$ python -q
>>> import numpy as np
>>> import numpy.linalg as la
>>> np.set_printoptions(precision=2, suppress=True, linewidth=120, sign=" ")
>>> def rnd(a):
...     return np.round(a, 2) + 0
... 
>>> K = np.load("case5.npy")
>>> K
array([[ 0,  4, -3, -4, -2, -4, -2,  1, -5, -1],
       [-4,  0, -3,  3,  0, -1, -3, -1,  0,  1],
       [ 3,  3,  0, -2,  3, -4,  2,  0,  4, -1],
       [ 4, -3,  2,  0, -1,  3, -1,  0, -2,  0],
       [ 2,  0, -3,  1,  0,  4,  1,  2,  3,  1],
       [ 4,  1,  4, -3, -4,  0,  0, -1,  2,  2],
       [ 2,  3, -2,  1, -1,  0,  0,  2,  0,  1],
       [-1,  1,  0,  0, -2,  1, -2,  0, -2,  2],
       [ 5,  0, -4,  2, -3, -2,  0,  2,  0,  4],
       [ 1, -1,  1,  0, -1, -2, -1, -2, -4,  0]])
>>> # skew-symmetric
>>> Q, V = la.qr(K[:, :6])[0], la.qr(K[:, 6:])[0]
>>> sv = la.svd(Q.T @ V, compute_uv=False)
>>> rnd(np.degrees(np.arccos(sv.clip(0, 1))))
array([ 12.93,  20.86,  40.78,  58.01])
>>> A2 = la.inv(K)
>>> rnd(la.slogdet(K)[0])
np.float64(1.0)
>>> rnd(la.det(K) * la.det(A2))
np.float64(1.0)
>>> m1 = np.load("w.npy")
>>> m1
array([[-2.4 ,  1.02,  0.1 ,  0.36,  0.91, -0.1 ],
       [ 1.02, -0.94, -0.59,  0.83,  2.09, -0.72],
       [ 0.1 , -0.59, -1.27, -0.43, -1.09,  1.26],
       [ 0.36,  0.83, -0.43, -2.64,  0.91, -0.43],
       [ 0.91,  2.09, -1.09,  0.91, -0.72, -1.07],
       [-0.1 , -0.72,  1.26, -0.43, -1.07, -2.03]])
>>> np.all(la.eigvalsh(m1) > 0)
np.False_
>>> [round(float(la.det(m1[:i, :i])), 2) + 0 for i in range(1, 7)]
[-2.4, 1.22, -0.82, -2.1, 93.33, -243.62]
>>> vals, V = la.eigh(m1)
>>> x0 = np.array([2, 0, -2, -2, -1, 2])
>>> (np.sign(V[:, -1].round(6)) == np.sign(V[0, -1].round(6))).astype(int)
array([ 1,  1,  0,  1,  1,  0])
>>> rnd(la.eigvalsh(m1[1:, 1:]))
array([-3.01, -3.  , -2.99, -1.33,  2.73])
>>> x0 = np.array([3, 2, 1, 1, 3, 2])
>>> y = m1 @ x0
>>> c, lr = np.zeros(6), 1 / la.norm(m1, 2) ** 2
>>> for i in range(20):
...     c -= lr * m1.T @ (m1 @ c - y)
...     if i % 5 == 0: print(i, round(la.norm(m1 @ c - y), 2))
... 
0 3.49
5 1.93
10 1.07
15 0.59
>>> rnd(c)
array([ 2.86,  1.86,  0.74,  0.98,  2.95,  1.84])
>>> vals, V = la.eigh(m1)
>>> rnd(vals.sum()), np.trace(m1)
(np.float64(-10.0), np.float64(-10.0))
>>> rnd(la.eigvalsh(m1 + -3 * np.eye(6)))
array([-6.01, -6.  , -6.  , -5.99, -4.  ,  0.  ])
>>> rnd(V.T @ m1 @ V)
array([[-3.01,  0.  ,  0.  ,  0.  ,  0.  ,  0.  ],
       [ 0.  , -3.  ,  0.  ,  0.  ,  0.  ,  0.  ],
       [ 0.  ,  0.  , -3.  ,  0.  ,  0.  ,  0.  ],
       [ 0.  ,  0.  ,  0.  , -2.99,  0.  ,  0.  ],
       [ 0.  ,  0.  ,  0.  ,  0.  , -1.  ,  0.  ],
       [ 0.  ,  0.  ,  0.  ,  0.  ,  0.  ,  3.  ]])
>>> (vals > 1e-8).sum(), (vals < -1e-8).sum()
(np.int64(1), np.int64(5))
>>> rnd(la.eigvalsh(m1 @ m1))
array([ 1.01,  8.93,  8.98,  9.  ,  9.02,  9.05])
>>> rnd(vals)
array([-3.01, -3.  , -3.  , -2.99, -1.  ,  3.  ])
>>> rng = np.random.default_rng(154)
>>> A2 = m1 + rng.integers(-2, 3, (6, 5)) @ rng.integers(-2, 3, (5, 6))
>>> rnd(A2)
array([[-3.4 ,  3.02,  0.1 , -2.64,  2.91, -1.1 ],
       [-2.98, -6.94,  6.41, -6.17,  3.09,  9.28],
       [ 8.1 , -8.59,  0.73, -1.43, -6.09,  2.26],
       [ 6.36,  3.83, -4.43,  4.36, -5.09, -8.43],
       [ 2.91,  0.09, -1.09, -4.09,  2.28, -0.07],
       [ 8.9 , -0.72, -2.74,  3.57, -6.07, -8.03]])
>>> rnd(A2 - m1)
array([[-1.,  2.,  0., -3.,  2., -1.],
       [-4., -6.,  7., -7.,  1., 10.],
       [ 8., -8.,  2., -1., -5.,  1.],
       [ 6.,  3., -4.,  7., -6., -8.],
       [ 2., -2.,  0., -5.,  3.,  1.],
       [ 9.,  0., -4.,  4., -5., -6.]])
>>> la.matrix_rank(A2 - m1, tol=1e-8)
np.int64(5)
>>> np.abs(A2 - m1).sum(axis=1)
array([  9.,  35.,  25.,  34.,  13.,  28.])
>>> W0 = np.load("out3.npy")
>>> rnd(W0)
array([[-0.15, -0.1 ,  0.98,  0.02],
       [ 0.66, -0.67,  0.04, -0.32],
       [-0.72, -0.48, -0.15, -0.48],
       [-0.15, -0.55, -0.1 ,  0.81]])
>>> A2 = np.array([[-1, 1, 3], [3, -2, 0]])
>>> C = np.kron(A2, W0)
>>> rnd(la.norm(C, 2)), rnd(la.norm(A2, 2) * la.norm(W0, 2))
(np.float64(4.14), np.float64(4.14))
>>> la.matrix_rank(C)
np.int64(8)
>>> C.shape
(8, 12)
>>> x0 = np.array([2, 2, -1, 1])
>>> rnd(np.sort(np.abs(np.degrees(np.angle(la.eigvals(W0))))))
array([   0. ,   94.6,   94.6,  180. ])
>>> rnd(la.inv(W0))
array([[-0.15,  0.66, -0.72, -0.15],
       [-0.1 , -0.67, -0.48, -0.55],
       [ 0.98,  0.04, -0.15, -0.1 ],
       [ 0.02, -0.32, -0.48,  0.81]])
>>> rnd(W0.T @ (W0 @ x0))
array([ 2.,  2., -1.,  1.])
>>> idx = rng.permutation(4)
>>> idx
array([ 0,  2,  1,  3])
>>> A2 = W0[idx][:, idx]
>>> rnd(np.diag(A2))
array([-0.15, -0.15, -0.67,  0.81])
>>> rnd(np.trace(A2))
np.float64(-0.16)
>>> x0 = np.array([-4, 2, -1, -3])
>>> a = np.maximum(W0 @ x0, 0)
>>> rnd(W0.T @ a)
array([-2.49, -1.69, -0.52, -1.67])
>>> np.flatnonzero(a > 1e-9)
array([ 2])
>>> mat = np.load("x.npy")
>>> mat
array([[ 8,  2,  8,  8,  1],
       [ 0,  2,  4,  6,  5],
       [ 0,  0,  3,  8,  7],
       [ 0,  0,  0,  8,  7],
       [ 0,  0,  0,  0,  8]])
>>> rnd(W0.T @ W0)
array([[ 1.,  0.,  0.,  0.],
       [ 0.,  1.,  0.,  0.],
       [ 0.,  0.,  1.,  0.],
       [ 0.,  0.,  0.,  1.]])
>>> rnd(la.norm(W0, axis=0))
array([ 1.,  1.,  1.,  1.])
>>> rnd(la.pinv(W0))
array([[-0.15,  0.66, -0.72, -0.15],
       [-0.1 , -0.67, -0.48, -0.55],
       [ 0.98,  0.04, -0.15, -0.1 ],
       [ 0.02, -0.32, -0.48,  0.81]])
>>> A2 = np.array([[3, 5], [0, 8]])
>>> C = np.kron(A2, mat)
>>> C.shape
(10, 10)
>>> C
array([[ 24,   6,  24,  24,   3,  40,  10,  40,  40,   5],
       [  0,   6,  12,  18,  15,   0,  10,  20,  30,  25],
       [  0,   0,   9,  24,  21,   0,   0,  15,  40,  35],
       [  0,   0,   0,  24,  21,   0,   0,   0,  40,  35],
       [  0,   0,   0,   0,  24,   0,   0,   0,   0,  40],
       [  0,   0,   0,   0,   0,  64,  16,  64,  64,   8],
       [  0,   0,   0,   0,   0,   0,  16,  32,  48,  40],
       [  0,   0,   0,   0,   0,   0,   0,  24,  64,  56],
       [  0,   0,   0,   0,   0,   0,   0,   0,  64,  56],
       [  0,   0,   0,   0,   0,   0,   0,   0,   0,  64]])
>>> u = np.array([9, 8, 1])
>>> rnd(np.correlate(m1[5], m1[3], "full"))
array([ 0.04,  0.22, -0.93,  3.28, -3.03, -0.14,  1.95,  5.92, -0.17, -2.07, -0.73])
>>> rnd(np.cross(m1[5, :3], m1[3, :3]))
array([-0.74,  0.41,  0.18])
>>> t = np.radians(180)
>>> Rm = np.eye(5)
>>> Rm[1, 1] = Rm[4, 4] = np.cos(t)
>>> Rm[1, 4], Rm[4, 1] = -np.sin(t), np.sin(t)
>>> rnd(Rm)
array([[ 1.,  0.,  0.,  0.,  0.],
       [ 0., -1.,  0.,  0.,  0.],
       [ 0.,  0.,  1.,  0.,  0.],
       [ 0.,  0.,  0.,  1.,  0.],
       [ 0.,  0.,  0.,  0., -1.]])
>>> A2 = mat @ Rm.T
>>> np.allclose(mat @ mat.T, A2 @ A2.T)
True
>>> rnd(A2)
array([[ 8., -2.,  8.,  8., -1.],
       [ 0., -2.,  4.,  6., -5.],
       [ 0.,  0.,  3.,  8., -7.],
       [ 0.,  0.,  0.,  8., -7.],
       [ 0.,  0.,  0.,  0., -8.]])
>>> np.abs(A2 - mat).max(axis=0)
array([  0.,   4.,   0.,   0.,  16.])
>>> rnd(la.eigvals(mat).sum().real)
np.float64(29.0)
>>> np.kron(np.eye(2, dtype=int), mat)
array([[ 8,  2,  8,  8,  1,  0,  0,  0,  0,  0],
       [ 0,  2,  4,  6,  5,  0,  0,  0,  0,  0],
       [ 0,  0,  3,  8,  7,  0,  0,  0,  0,  0],
       [ 0,  0,  0,  8,  7,  0,  0,  0,  0,  0],
       [ 0,  0,  0,  0,  8,  0,  0,  0,  0,  0],
       [ 0,  0,  0,  0,  0,  8,  2,  8,  8,  1],
       [ 0,  0,  0,  0,  0,  0,  2,  4,  6,  5],
       [ 0,  0,  0,  0,  0,  0,  0,  3,  8,  7],
       [ 0,  0,  0,  0,  0,  0,  0,  0,  8,  7],
       [ 0,  0,  0,  0,  0,  0,  0,  0,  0,  8]])
>>> rnd(la.eigvals(mat))
array([ 8.,  2.,  3.,  8.,  8.])
>>> arr = np.load("a.npy")
>>> arr
array([[ 10,  13,   9,  22,  21,  21,  12,  20,  18],
       [ 22,  13,  24,  14,  11,  20,  22,  23,  14],
       [  6,   6,   3,   3,   1,   6,   0,   7,   2],
       [  0,   4,   0,   7,   3,   3,   1,   4,   1],
       [ 17,  16,  21,  23,  22,  27,  21,  20,  18],
       [  0,   4,   0,   7,   3,   3,   1,   4,   1],
       [  5,   3,  13,  18,  16,  20,  14,  16,  15],
       [ 10,   9,  13,  14,   9,  19,  13,  19,  12],
       [  3,   1,   1,   7,   6,   8,   6,   9,   7],
       [ 10,   6,  15,  12,   7,  20,  24,  18,  14],
       [  1,   2,   9,   4,   2,   5,   7,   3,   3],
       [  9,   6,   4,  11,   8,  12,   9,  10,   5],
       [  4,   7,   6,  19,  20,  15,  12,  13,  16],
       [ 10,   8,  13,  15,  10,  17,  16,  13,   8],
       [  0,   2,   2,   4,   0,   6,   9,   9,   7],
       [  6,   6,   3,   3,   1,   6,   0,   7,   2],
       [  1,   8,   7,  16,  14,  13,  15,  13,  16],
       [ 12,  15,  13,  17,   7,  15,  17,  27,  15],
       [  6,  10,   3,  10,   4,   9,   1,  11,   3],
       [  6,   3,   8,   3,   3,   0,   7,   7,   5],
       [ 16,  16,  17,  31,  21,  30,  24,  40,  27],
       [  3,  11,   3,  19,  15,  11,  12,  13,  12],
       [ 15,  14,  12,  20,  13,  17,  14,  27,  15],
       [ 12,   3,   5,  11,  11,  17,  14,  15,  11],
       [  2,   2,  12,  11,  10,  12,   8,   7,   8],
       [  7,   6,   6,  10,   9,  13,   1,  11,   7],
       [ 24,  18,  18,  22,  21,  23,  26,  29,  22],
       [  0,   6,   2,   5,   6,   0,   5,   0,   4],
       [  0,   4,   0,   7,   3,   3,   1,   4,   1],
       [  6,  12,   5,   8,   7,   6,   5,   7,   6],
       [  2,   8,  14,  16,  16,  12,  13,   7,  12],
       [  1,   0,   3,   7,   8,   7,   1,   4,   5],
       [ 13,  17,  22,  15,  12,  11,  19,  17,  14],
       [  2,   2,  12,  11,  10,  12,   8,   7,   8]])
>>> # row 5 repeats row 3
>>> u = np.array([-1, 1, 2])
>>> np.correlate(arr[31], arr[32], "full")
array([  14,   17,   61,  160,  300,  415,  420,  440,  514,  581,  590,  499,  365,  271,  191,  137,   65])
>>> np.cross(arr[31, :3], arr[32, :3])
array([-51,  17,  17])
>>> np.polyval(u, arr[31])
array([  2,   2,  -4, -40, -54, -40,   2, -10, -18])
>>> A = rng.normal(size=(36, 9)) + 5 * np.array([-5, 5, -1, 5, 3, -4, 1, 2, 4])
>>> rnd(A)
array([[-23.45,  24.36,  -4.9 ,  23.73,  15.05, -21.21,   5.07,  10.4 ,  20.81],
       [-23.72,  24.19,  -5.04,  23.62,  13.65, -20.81,   7.48,   9.35,  20.92],
       [-24.77,  24.24,  -5.4 ,  23.6 ,  14.22, -17.91,   4.12,   9.51,  20.49],
       [-25.66,  26.23,  -6.26,  25.06,  14.99, -20.64,   3.21,   9.35,  20.41],
       [-25.49,  25.21,  -4.07,  25.18,  15.32, -20.02,   4.73,  10.29,  19.88],
       [-23.54,  25.32,  -5.97,  26.04,  16.3 , -21.21,   5.3 ,  11.08,  18.9 ],
       [-25.26,  26.92,  -5.08,  25.15,  15.92, -19.98,   4.35,   7.97,  19.71],
       [-25.23,  25.69,  -7.4 ,  25.32,  15.75, -20.89,   3.66,   9.91,  20.41],
       [-25.82,  25.57,  -4.44,  24.86,  14.03, -20.89,   4.75,   8.98,  19.41],
       [-25.75,  26.02,  -4.11,  24.87,  14.58, -19.58,   5.38,   8.72,  19.87],
       [-23.99,  24.36,  -4.34,  25.5 ,  15.27, -19.96,   4.11,  10.42,  20.26],
       [-23.05,  24.62,  -6.01,  23.9 ,  12.99, -21.71,   5.29,   9.69,  17.94],
       [-24.51,  25.08,  -2.96,  25.19,  14.71, -20.9 ,   4.87,  10.31,  20.83],
       [-25.56,  25.87,  -5.6 ,  25.94,  14.27, -20.25,   6.01,  11.67,  20.41],
       [-24.57,  24.92,  -6.61,  26.31,  16.42, -19.79,   5.7 ,  10.26,  19.45],
       [-26.32,  22.73,  -5.54,  25.  ,  15.19, -18.56,   5.24,  10.36,  19.2 ],
       [-26.31,  23.32,  -5.23,  25.22,  14.2 , -20.91,   5.41,  10.47,  20.11],
       [-26.07,  25.49,  -4.59,  24.68,  15.46, -22.47,   7.51,   8.52,  19.92],
       [-25.32,  23.74,  -6.21,  24.37,  14.15, -21.73,   5.02,   8.88,  19.34],
       [-24.44,  25.48,  -4.66,  24.24,  15.11, -19.97,   4.05,   8.32,  18.73],
       [-24.16,  26.78,  -5.39,  25.39,  16.6 , -19.22,   5.55,  10.18,  21.11],
       [-24.86,  23.45,  -4.02,  25.52,  16.36, -19.71,   5.19,  10.44,  19.8 ],
       [-25.28,  25.93,  -6.16,  26.47,  14.88, -19.85,   4.45,  11.25,  20.87],
       [-25.69,  26.67,  -5.15,  27.21,  15.49, -20.11,   4.66,  10.45,  19.5 ],
       [-24.84,  25.69,  -6.3 ,  24.21,  14.38, -19.56,   5.33,  10.69,  19.64],
       [-24.46,  25.04,  -6.37,  23.08,  14.58, -21.98,   4.63,   9.07,  20.44],
       [-24.44,  25.8 ,  -5.33,  23.1 ,  13.13, -19.75,   6.08,  11.33,  19.42],
       [-23.64,  25.39,  -4.65,  25.32,  14.1 , -19.94,   4.05,  10.68,  19.68],
       [-25.45,  25.61,  -5.41,  25.25,  14.04, -21.35,   4.76,   9.69,  20.62],
       [-26.12,  24.75,  -4.56,  25.36,  15.49, -22.25,   5.24,  10.45,  20.05],
       [-25.37,  24.57,  -6.71,  25.76,  13.03, -18.96,   3.25,   7.74,  18.66],
       [-24.35,  24.22,  -5.77,  25.57,  14.93, -19.36,   2.27,  10.65,  18.85],
       [-24.4 ,  23.69,  -5.83,  26.82,  14.36, -21.16,   6.37,  10.  ,  19.74],
       [-25.4 ,  25.34,  -6.03,  25.68,  14.46, -21.35,   3.45,  11.06,  20.07],
       [-26.35,  25.38,  -5.66,  26.19,  14.04, -19.3 ,   4.46,   9.65,  21.3 ],
       [-26.16,  25.05,  -6.44,  27.06,  15.42, -19.57,   4.34,   9.5 ,  17.91]])
>>> A2 = A / la.norm(A, axis=1)
Traceback (most recent call last):
  File "<python-input-92>", line 1, in <module>
    A2 = A / la.norm(A, axis=1)
         ~~^~~~~~~~~~~~~~~~~~~~
ValueError: operands could not be broadcast together with shapes (36,9) (36,) 
>>> A2 = A / la.norm(A, axis=1, keepdims=True)
>>> gram = A2 @ A2.T
>>> rnd(la.norm(A2, axis=1))
array([ 1.,  1.,  1.,  1.,  1.,  1.,  1.,  1.,  1.,  1.,  1.,  1.,  1.,  1.,  1.,  1.,  1.,  1.,  1.,  1.,  1.,  1.,
        1.,  1.,  1.,  1.,  1.,  1.,  1.,  1.,  1.,  1.,  1.,  1.,  1.,  1.])
